$ python -q
>>> import numpy as np
>>> np.set_printoptions(suppress=True, linewidth=160)
>>> arr = np.load("case15.npy")
>>> print(arr.round(3))
[[-0.225  0.215  0.534  0.264 -0.222 -0.394 -0.144 -0.507 -0.143 -0.214]
 [-0.197 -0.127 -0.527 -0.303 -0.182  0.079  0.154 -0.573  0.138 -0.407]
 [-0.141  0.508 -0.034  0.168  0.2    0.248  0.679 -0.026 -0.357 -0.039]
 [-0.675 -0.013  0.107 -0.529 -0.192 -0.061 -0.056  0.34  -0.301  0.057]
 [-0.253  0.596 -0.412  0.288 -0.108 -0.098 -0.352  0.263  0.317 -0.111]
 [-0.084 -0.06  -0.277  0.025  0.032 -0.694  0.333 -0.096  0.102  0.547]
 [-0.59  -0.341  0.144  0.341  0.421  0.218  0.064 -0.064  0.402  0.056]
 [ 0.028  0.395  0.245 -0.383 -0.082  0.326 -0.046 -0.319  0.409  0.503]
 [-0.112 -0.067 -0.312  0.23   0.055  0.254 -0.428 -0.316 -0.543  0.432]
 [-0.056 -0.208  0.011  0.361 -0.801  0.253  0.258  0.12   0.085  0.173]]
>>> # keeps lengths
>>> x0 = np.array([-2, 3, -2, -2, 0, 2, -3, 1, -2, 1])
>>> h = np.maximum(arr @ x0, 0)
>>> print(np.round(arr * (h > 1e-9)[:, None], 3))
[[-0.     0.     0.     0.    -0.    -0.    -0.    -0.    -0.    -0.   ]
 [-0.197 -0.127 -0.527 -0.303 -0.182  0.079  0.154 -0.573  0.138 -0.407]
 [-0.141  0.508 -0.034  0.168  0.2    0.248  0.679 -0.026 -0.357 -0.039]
 [-0.675 -0.013  0.107 -0.529 -0.192 -0.061 -0.056  0.34  -0.301  0.057]
 [-0.253  0.596 -0.412  0.288 -0.108 -0.098 -0.352  0.263  0.317 -0.111]
 [-0.    -0.    -0.     0.     0.    -0.     0.    -0.     0.     0.   ]
 [-0.    -0.     0.     0.     0.     0.     0.    -0.     0.     0.   ]
 [ 0.028  0.395  0.245 -0.383 -0.082  0.326 -0.046 -0.319  0.409  0.503]
 [-0.112 -0.067 -0.312  0.23   0.055  0.254 -0.428 -0.316 -0.543  0.432]
 [-0.    -0.     0.     0.    -0.     0.     0.     0.     0.     0.   ]]
>>> print(np.round(np.maximum(arr @ x0, 0) - np.maximum(-arr @ x0, 0), 3))
[-1.289  0.114  0.644  3.198  2.922 -1.648 -1.381  1.561  3.183 -1.4  ]
>>> print(h.round(3))
[0.    0.114 0.644 3.198 2.922 0.    0.    1.561 3.183 0.   ]
>>> print(np.round(np.maximum(arr @ (3 * x0), 0), 3))
[0.    0.341 1.931 9.593 8.766 0.    0.    4.683 9.548 0.   ]
>>> print(np.flatnonzero(h > 1e-9))
[1 2 3 4 7 8]
>>> x0 = np.array([0, 3, 3, -1, -3, -2, 1, 3, 0, 1])
>>> print(np.round(np.linalg.inv(arr), 3))
[[-0.225 -0.197 -0.141 -0.675 -0.253 -0.084 -0.59   0.028 -0.112 -0.056]
 [ 0.215 -0.127  0.508 -0.013  0.596 -0.06  -0.341  0.395 -0.067 -0.208]
 [ 0.534 -0.527 -0.034  0.107 -0.412 -0.277  0.144  0.245 -0.312  0.011]
 [ 0.264 -0.303  0.168 -0.529  0.288  0.025  0.341 -0.383  0.23   0.361]
 [-0.222 -0.182  0.2   -0.192 -0.108  0.032  0.421 -0.082  0.055 -0.801]
 [-0.394  0.079  0.248 -0.061 -0.098 -0.694  0.218  0.326  0.254  0.253]
 [-0.144  0.154  0.679 -0.056 -0.352  0.333  0.064 -0.046 -0.428  0.258]
 [-0.507 -0.573 -0.026  0.34   0.263 -0.096 -0.064 -0.319 -0.316  0.12 ]
 [-0.143  0.138 -0.357 -0.301  0.317  0.102  0.402  0.409 -0.543  0.085]
 [-0.214 -0.407 -0.039  0.057 -0.111  0.547  0.056  0.503  0.432  0.173]]
>>> print(np.round(np.sort(np.abs(np.degrees(np.angle(np.linalg.eigvals(arr))))), 3))
[  0.     62.059  62.059 101.961 101.961 121.986 121.986 154.485 154.485 180.   ]
>>> print(round(float(np.linalg.norm(x0)), 3), np.round(np.linalg.norm(arr @ x0), 3))
6.557 6.557
>>> print(10 - np.linalg.matrix_rank(arr - np.eye(10), tol=1e-8))
1
>>> u = np.array([2, 3])
>>> print(np.round(np.polyval(u, arr[9]), 3))
[2.888 2.584 3.022 3.722 1.399 3.505 3.516 3.24  3.17  3.347]
>>> print(np.round(np.convolve(arr[9], u), 3))
[-0.112 -0.585 -0.602  0.754 -0.519 -1.897  1.274  1.014  0.53   0.602  0.52 ]
>>> print(np.round(np.cross(arr[9, :3], arr[2, :3]), 3))
[ 0.002 -0.003 -0.058]
>>> t3 = np.stack([arr, 4 * arr, arr[::-1]])
>>> print(np.round(np.einsum("bij,cij->bc", t3, t3), 3) + 0)
[[ 10.  40.   0.]
 [ 40. 160.   0.]
 [  0.   0.  10.]]
>>> print((t3 @ arr.T).shape)
(3, 10, 10)
>>> print(np.round(np.linalg.norm(t3, axis=(1, 2)), 3))
[ 3.162 12.649  3.162]
>>> print(t3.shape)
(3, 10, 10)
>>> M2 = np.linalg.inv(arr)
>>> print(np.round(np.linalg.inv(M2), 3))
[[-0.225  0.215  0.534  0.264 -0.222 -0.394 -0.144 -0.507 -0.143 -0.214]
 [-0.197 -0.127 -0.527 -0.303 -0.182  0.079  0.154 -0.573  0.138 -0.407]
 [-0.141  0.508 -0.034  0.168  0.2    0.248  0.679 -0.026 -0.357 -0.039]
 [-0.675 -0.013  0.107 -0.529 -0.192 -0.061 -0.056  0.34  -0.301  0.057]
 [-0.253  0.596 -0.412  0.288 -0.108 -0.098 -0.352  0.263  0.317 -0.111]
 [-0.084 -0.06  -0.277  0.025  0.032 -0.694  0.333 -0.096  0.102  0.547]
 [-0.59  -0.341  0.144  0.341  0.421  0.218  0.064 -0.064  0.402  0.056]
 [ 0.028  0.395  0.245 -0.383 -0.082  0.326 -0.046 -0.319  0.409  0.503]
 [-0.112 -0.067 -0.312  0.23   0.055  0.254 -0.428 -0.316 -0.543  0.432]
 [-0.056 -0.208  0.011  0.361 -0.801  0.253  0.258  0.12   0.085  0.173]]
>>> print(np.allclose(M2, arr.T))
True
>>> F = np.loadtxt("data.csv", delimiter=",")
>>> print(F)
[[-0.6  1.3 -1.   0.2  1. ]
 [ 0.7 -0.8  0.8 -1.2 -0.4]
 [ 0.3  0.4  0.1 -0.6 -0.6]
 [ 0.6 -0.5 -1.5  0.8  0.3]
 [ 0.3  0.6  0.9 -1.5  0.2]
 [-0.2 -1.3 -1.4  1.6 -0.5]
 [-0.8 -0.8  0.5  1.   1.4]
 [-0.4 -0.5 -1.3  0.9  0.3]
 [ 1.3  1.5  0.4 -0.7 -0.7]
 [ 0.9 -0.6 -1.1 -0.4 -1.3]
 [ 0.9 -0.6  0.2  0.9 -1.1]
 [ 1.5 -0.1  0.3  1.9 -0.6]
 [-0.4 -1.2  1.6 -1.3 -1. ]
 [-0.9 -0.9  1.5  0.   0.7]
 [-0.7 -0.7 -0.2  0.9 -0.1]
 [ 0.2 -0.7 -0.7 -0.9 -1.4]
 [-2.  -0.1 -0.1  0.7  0.6]
 [-0.1  0.4 -0.6  0.  -0.5]
 [-0.5 -0.3 -0.6  1.4 -0.8]
 [-0.5 -0.9  0.8  0.7  0.1]
 [-0.8 -0.1 -2.2 -0.4 -2.3]
 [-0.3 -0.4  1.2  2.8  0.2]
 [ 0.2  0.   0.2  0.8 -1.5]
 [-2.2 -0.6  0.1  1.9 -0.5]
 [ 0.8 -1.5 -0.1  0.9 -0.5]
 [ 0.1  1.4 -0.2  1.1  1.8]
 [-2.   0.7 -0.3  1.1  1.6]
 [-1.2  0.8 -0.7 -0.7  0.6]
 [-0.2 -0.4  0.5  1.  -1.4]
 [ 0.7 -1.2 -2.4  0.7  0.8]
 [-1.7 -1.4  0.9 -0.4 -0.4]
 [-0.1 -0.5  0.8 -0.7  0.7]
 [-1.5  0.6 -0.8 -0.1  2.2]
 [-6.   2.   0.  -0.5  2. ]
 [ 0.4  0.6  1.7 -0.6  1.9]
 [ 0.6  1.8 -0.5 -1.3  0.3]
 [-0.6  1.6  0.9 -1.1 -0.2]]
>>> idx = F[:, 3] > np.median(F[:, 3])
>>> u = F[idx].mean(axis=0) - F[~idx].mean(axis=0)
>>> print((((F - F.mean(axis=0)) @ u > 0) == idx).mean())
1.0
>>> print(np.argsort(-np.abs(u).round(6), kind="stable"))
[3 1 2 0 4]
>>> M2 = np.c_[F[:, :2] @ np.array([[2, -3], [-2, 3]]), np.array([-1, 3, -1, 0, 1, 2, 0, 0, -2, 2, -1, 3, -2, 0, -1, -3, -1, -3, 2, -3, -1, -3, -2, 1, -3, -2, 3, 2, 0, 3, 2, 1, 1, -3, -2, -1, -3])]
>>> print(M2.round(3) + 0)
[[ -3.8   5.7  -1. ]
 [  3.   -4.5   3. ]
 [ -0.2   0.3  -1. ]
 [  2.2  -3.3   0. ]
 [ -0.6   0.9   1. ]
 [  2.2  -3.3   2. ]
 [  0.    0.    0. ]
 [  0.2  -0.3   0. ]
 [ -0.4   0.6  -2. ]
 [  3.   -4.5   2. ]
 [  3.   -4.5  -1. ]
 [  3.2  -4.8   3. ]
 [  1.6  -2.4  -2. ]
 [  0.    0.    0. ]
 [  0.    0.   -1. ]
 [  1.8  -2.7  -3. ]
 [ -3.8   5.7  -1. ]
 [ -1.    1.5  -3. ]
 [ -0.4   0.6   2. ]
 [  0.8  -1.2  -3. ]
 [ -1.4   2.1  -1. ]
 [  0.2  -0.3  -3. ]
 [  0.4  -0.6  -2. ]
 [ -3.2   4.8   1. ]
 [  4.6  -6.9  -3. ]
 [ -2.6   3.9  -2. ]
 [ -5.4   8.1   3. ]
 [ -4.    6.    2. ]
 [  0.4  -0.6   0. ]
 [  3.8  -5.7   3. ]
 [ -0.6   0.9   2. ]
 [  0.8  -1.2   1. ]
 [ -4.2   6.3   1. ]
 [-16.   24.   -3. ]
 [ -0.4   0.6  -2. ]
 [ -2.4   3.6  -1. ]
 [ -4.4   6.6  -3. ]]
>>> print(np.round(np.linalg.norm(M2 - F @ np.linalg.lstsq(F, M2)[0], axis=0), 3) + 0)
[ 0.     0.    11.045]
>>> print(np.linalg.matrix_rank(np.c_[F, M2]))
6
>>> print(np.round(np.linalg.norm(np.linalg.qr(F)[0].T @ M2, axis=0) ** 2 / ((M2 ** 2).sum(axis=0) + 1e-12), 3))
[1.    1.    0.187]
>>> cen = (F - F.mean(axis=0)) / F.std(axis=0)
>>> print(np.round(cen.std(axis=0), 3))
[1. 1. 1. 1. 1.]
>>> beta = np.linalg.lstsq(np.delete(cen, 3, axis=1), cen[:, 3])[0]
>>> print(np.abs(beta).argmax())
1
>>> print(beta.round(3))
[-0.044 -0.407 -0.183  0.179]
>>> M = np.load("w.npy")
>>> print(M)
[[ 0.5  0.5  0.9  0.5  0.6  2.3 -0.5 -1.4 -1. ]
 [ 0.9 -2.   1.1 -0.6 -0.2 -1.2  0.1 -1.4 -1.1]
 [ 0.3  0.7  0.8  0.9 -0.4  0.4 -0.3  0.8 -1. ]
 [-0.5 -0.3 -0.8 -0.6  1.   0.   0.9 -1.5  0.8]
 [ 0.7 -1.4  0.5 -0.2 -1.7 -0.6  1.4 -0.5 -2.5]
 [ 0.1  0.2  0.2 -1.3 -2.2 -0.2 -0.3 -1.6  0.6]
 [-0.7  0.7 -0.9  1.3  0.5  0.8 -1.4 -0.2  0.4]
 [ 0.1 -1.4  0.6 -1.5 -0.3 -1.1 -0.3  0.9 -0.5]]
>>> U, sig, vt = np.linalg.svd(M, full_matrices=False)
>>> print(np.round(np.abs(vt[0]), 3))
[0.218 0.497 0.255 0.338 0.377 0.376 0.243 0.149 0.401]
>>> print(np.round(U.T @ U, 3) + 0)
[[1. 0. 0. 0. 0. 0. 0. 0.]
 [0. 1. 0. 0. 0. 0. 0. 0.]
 [0. 0. 1. 0. 0. 0. 0. 0.]
 [0. 0. 0. 1. 0. 0. 0. 0.]
 [0. 0. 0. 0. 1. 0. 0. 0.]
 [0. 0. 0. 0. 0. 1. 0. 0.]
 [0. 0. 0. 0. 0. 0. 1. 0.]
 [0. 0. 0. 0. 0. 0. 0. 1.]]
>>> print(np.round(np.cumsum(sig ** 2) / np.sum(sig ** 2), 3))
[0.427 0.625 0.788 0.892 0.951 0.985 0.999 1.   ]
>>> print(np.round(np.sqrt((sig ** 2).sum()), 3), np.round(np.linalg.norm(M), 3))
8.322 8.322
>>> print(U.shape, sig.shape, vt.shape)
(8, 8) (8,) (8, 9)
